% ipython --no-banner

In [1]: import numpy as np

In [2]: np.set_printoptions(suppress=True, linewidth=200)

In [3]: M2 = np.array([[0, 0, 2, 1, 2, -1, -2],
   ...:     [-1, 2, 1, -2, 0, -2, 2],
   ...:     [0, -2, -1, 0, 2, 1, 2],
   ...:     [-2, -1, 1, -1, 0, -1, -2],
   ...:     [2, 2, -1, 1, -2, -1, 0],
   ...:     [-1, -2, -2, -1, -1, -2, 0],
   ...:     [0, -2, 1, -2, 2, -1, 0]])

In [4]: arr = np.tril(M2)

In [5]: arr
Out[5]: 
array([[ 0,  0,  0,  0,  0,  0,  0],
       [-1,  2,  0,  0,  0,  0,  0],
       [ 0, -2, -1,  0,  0,  0,  0],
       [-2, -1,  1, -1,  0,  0,  0],
       [ 2,  2, -1,  1, -2,  0,  0],
       [-1, -2, -2, -1, -1, -2,  0],
       [ 0, -2,  1, -2,  2, -1,  0]])

In [6]: np.unique(arr.round(6), axis=0).shape
Out[6]: (7, 7)

In [7]: rk = np.linalg.matrix_rank(arr)

In [8]: print(rk)
6

In [9]: ns = np.linalg.svd(arr)[2][rk:].T

In [10]: ns[:, 0] / ns[np.abs(ns[:, 0]).round(6).argmax(), 0]
Out[10]: array([0., 0., 0., 0., 0., 0., 1.])

In [11]: np.linalg.matrix_rank(arr.T @ arr), np.linalg.matrix_rank(arr @ arr.T)
Out[11]: (np.int64(6), np.int64(6))

In [12]: [int(np.linalg.matrix_rank(arr[:i])) for i in range(1, len(arr) + 1)]
Out[12]: [0, 1, 2, 3, 4, 5, 6]

In [13]: [int(np.linalg.matrix_rank(np.delete(arr, i, axis=0))) for i in range(7)]
Out[13]: [6, 5, 5, 5, 5, 5, 5]

In [14]: ns @ ns.T
Out[14]: 
array([[0., 0., 0., 0., 0., 0., 0.],
       [0., 0., 0., 0., 0., 0., 0.],
       [0., 0., 0., 0., 0., 0., 0.],
       [0., 0., 0., 0., 0., 0., 0.],
       [0., 0., 0., 0., 0., 0., 0.],
       [0., 0., 0., 0., 0., 0., 0.],
       [0., 0., 0., 0., 0., 0., 1.]])

In [15]: np.round(np.sort(np.linalg.eigvals(arr)), 3)
Out[15]: array([-2., -2., -1., -1.,  0.,  0.,  2.])

In [16]: [int(np.linalg.matrix_rank(np.linalg.matrix_power(arr, p))) for p in range(1, 8)]
Out[16]: [6, 5, 5, 5, 5, 5, 5]

In [17]: arr @ arr
Out[17]: 
array([[ 0,  0,  0,  0,  0,  0,  0],
       [-2,  4,  0,  0,  0,  0,  0],
       [ 2, -2,  1,  0,  0,  0,  0],
       [ 3, -3, -2,  1,  0,  0,  0],
       [-8,  1,  4, -3,  4,  0,  0],
       [ 4,  3,  6,  2,  4,  4,  0],
       [11,  2, -3,  5, -3,  2,  0]])

In [18]: feats = np.load("out10.npy")

In [19]: feats
Out[19]: 
array([[  9.64 , -10.846,  10.319, -19.971,  -0.089,   8.792],
       [  9.907, -13.85 ,   8.794, -19.513,  -1.502,   9.49 ],
       [  9.303, -10.297,  10.343, -18.431,  -0.696,  10.979],
       [  9.039, -10.535,  10.009, -19.415,   0.025,  11.246],
       [ 10.832, -11.846,  10.093, -19.979,   0.42 ,  10.985],
       [  9.856,  -9.703,  10.606, -20.046,  -0.687,   8.606],
       [ 11.283, -10.082,   9.546, -19.558,   0.083,   9.802],
       [ 11.313,  -8.586,   9.118, -21.114,  -0.621,   9.323],
       [  9.757, -10.247,  10.102, -20.667,   0.791,   9.148],
       [ 10.374, -11.309,   9.591, -20.986,  -0.597,   9.446],
       [  9.423,  -9.167,   9.879, -20.28 ,  -0.572,  10.126],
       [  9.58 ,  -9.381,  10.334, -19.758,  -0.699,  10.605],
       [  9.079, -11.414,  12.21 , -20.506,   0.443,  10.674],
       [ 10.61 ,  -9.742,   9.948, -20.41 ,   0.493,   9.35 ],
       [  9.834, -10.397,  10.911, -20.828,  -0.911,  12.433],
       [  8.429, -11.02 ,  11.376, -19.386,  -0.786,  12.07 ],
       [ 11.341, -10.42 ,  10.978, -20.993,   0.048,  10.394],
       [  9.641,  -8.398,  10.757, -19.801,  -1.432,  10.845],
       [  9.972,  -9.318,  11.369, -20.394,   0.682,   9.635],
       [ 10.263, -10.033,   9.259, -20.388,  -0.277,   9.142],
       [ 10.044,  -8.659,  10.318, -20.647,   0.741,  10.663],
       [  8.337, -10.383,  11.434, -20.993,  -1.148,   9.903],
       [  9.733,  -8.894,  12.048, -19.529,   0.725,   9.134],
       [ 10.807, -10.251,  11.587, -17.492,  -0.022,  10.118],
       [  9.315,  -9.902,   8.231, -19.826,   1.042,   9.751],
       [  7.508,  -9.889,  10.115, -19.084,   1.251,  10.205],
       [ 10.233, -10.756,   9.464, -19.928,  -0.642,  10.06 ],
       [ 10.646,  -9.952,  10.036, -17.531,  -1.052,   9.681],
       [  8.635, -10.174,  11.959, -19.501,  -0.871,  10.941],
       [  9.147,  -9.303,   9.18 , -20.835,   0.804,  11.451]])

In [20]: M2 = np.c_[feats[:, :1] @ np.array([[2]]), np.array([-1, -1, 0, -1, -2, -1, 2, 2, 1, 1, 1, 0, -2, 1, 1, 1, -2, 1, 0, -2, -1, 1, 2, 1, 1, 0, -2, 0, 2, 0])]

In [21]: M2
Out[21]: 
array([[19.28 , -1.   ],
       [19.814, -1.   ],
       [18.606,  0.   ],
       [18.078, -1.   ],
       [21.664, -2.   ],
       [19.712, -1.   ],
       [22.566,  2.   ],
       [22.626,  2.   ],
       [19.514,  1.   ],
       [20.748,  1.   ],
       [18.846,  1.   ],
       [19.16 ,  0.   ],
       [18.158, -2.   ],
       [21.22 ,  1.   ],
       [19.668,  1.   ],
       [16.858,  1.   ],
       [22.682, -2.   ],
       [19.282,  1.   ],
       [19.944,  0.   ],
       [20.526, -2.   ],
       [20.088, -1.   ],
       [16.674,  1.   ],
       [19.466,  2.   ],
       [21.614,  1.   ],
       [18.63 ,  1.   ],
       [15.016,  0.   ],
       [20.466, -2.   ],
       [21.292,  0.   ],
       [17.27 ,  2.   ],
       [18.294,  0.   ]])

In [22]: print(np.round(np.linalg.lstsq(feats, M2[:, 0])[0], 3) + 0)
[2. 0. 0. 0. 0. 0.]

In [23]: np.round(np.linalg.norm(M2 - feats @ np.linalg.lstsq(feats, M2)[0], axis=0), 3) + 0
Out[23]: array([0.   , 6.509])

In [24]: np.unravel_index(np.abs(M2).argmax(), M2.shape)
Out[24]: (np.int64(16), np.int64(0))

In [25]: np.round(np.linalg.svd(M2, compute_uv=False), 3)
Out[25]: array([107.758,   7.124])

In [26]: M2.sum(axis=0)
Out[26]: array([587.762,   3.   ])

In [27]: np.count_nonzero(M2)
Out[27]: np.int64(54)

In [28]: print(np.linalg.matrix_rank(M2))
2

In [29]: E = np.loadtxt("m.csv", delimiter=",")

In [30]: E.round(3)
Out[30]: 
array([[ 11.442,  -3.587, -17.597, -10.777],
       [  8.391,  -3.028, -10.791,  -7.278],
       [  8.289,  -3.008, -10.579,  -7.166],
       [  6.21 ,  -2.563,  -6.576,  -5.03 ],
       [  5.517,  -2.399,  -5.37 ,  -4.365],
       [  4.875,  -2.238,  -4.319,  -3.771],
       [  4.355,  -2.099,  -3.52 ,  -3.308],
       [  2.14 ,  -1.388,  -0.726,  -1.511],
       [  0.718,  -0.7  ,   0.247,  -0.515],
       [  0.49 ,  -0.541,   0.282,  -0.363],
       [  0.392,  -0.462,   0.277,  -0.297],
       [ -0.016,   0.035,  -0.035,   0.017],
       [  1.546,   1.807,  -2.781,   0.825],
       [  1.848,   1.938,  -2.935,   0.94 ],
       [  2.098,   2.039,  -3.038,   1.039],
       [  3.136,   2.405,  -3.265,   1.496],
       [  3.43 ,   2.498,  -3.281,   1.637],
       [  5.483,   3.058,  -2.923,   2.765],
       [  8.522,   3.721,  -1.227,   4.837],
       [  8.74 ,   3.763,  -1.061,   5.003],
       [  9.678,   3.941,  -0.288,   5.738],
       [  9.914,   3.984,  -0.078,   5.93 ]])

In [31]: D = np.linalg.norm(E[:, None] - E[None], axis=-1)

In [32]: np.unravel_index(D.round(6).argmax(), D.shape)
Out[32]: (np.int64(0), np.int64(21))

In [33]: (D + 1e9 * np.eye(22)).round(6).argmin(axis=1)
Out[33]: array([ 1,  2,  1,  4,  5,  6,  5,  8,  9, 10,  9, 10, 13, 14, 13, 16, 15, 16, 19, 18, 21, 20])

In [34]: idx = feats[:, 1] > np.median(feats[:, 1])

In [35]: f = feats[idx].mean(axis=0) - feats[~idx].mean(axis=0)

In [36]: round(float((((feats - feats.mean(axis=0)) @ f > 0) == idx).mean()), 3)
Out[36]: 0.967

In [37]: print(f.round(3))
[ 0.186  1.516 -0.562 -0.041  0.401 -0.557]

In [38]: print(np.argsort(-np.abs(f).round(6), kind="stable"))
[1 2 5 4 0 3]

In [39]: idx.astype(int)
Out[39]: array([0, 0, 0, 0, 0, 1, 1, 1, 0, 0, 1, 1, 0, 1, 0, 0, 0, 1, 1, 1, 1, 0, 1, 0, 1, 1, 0, 1, 0, 1])
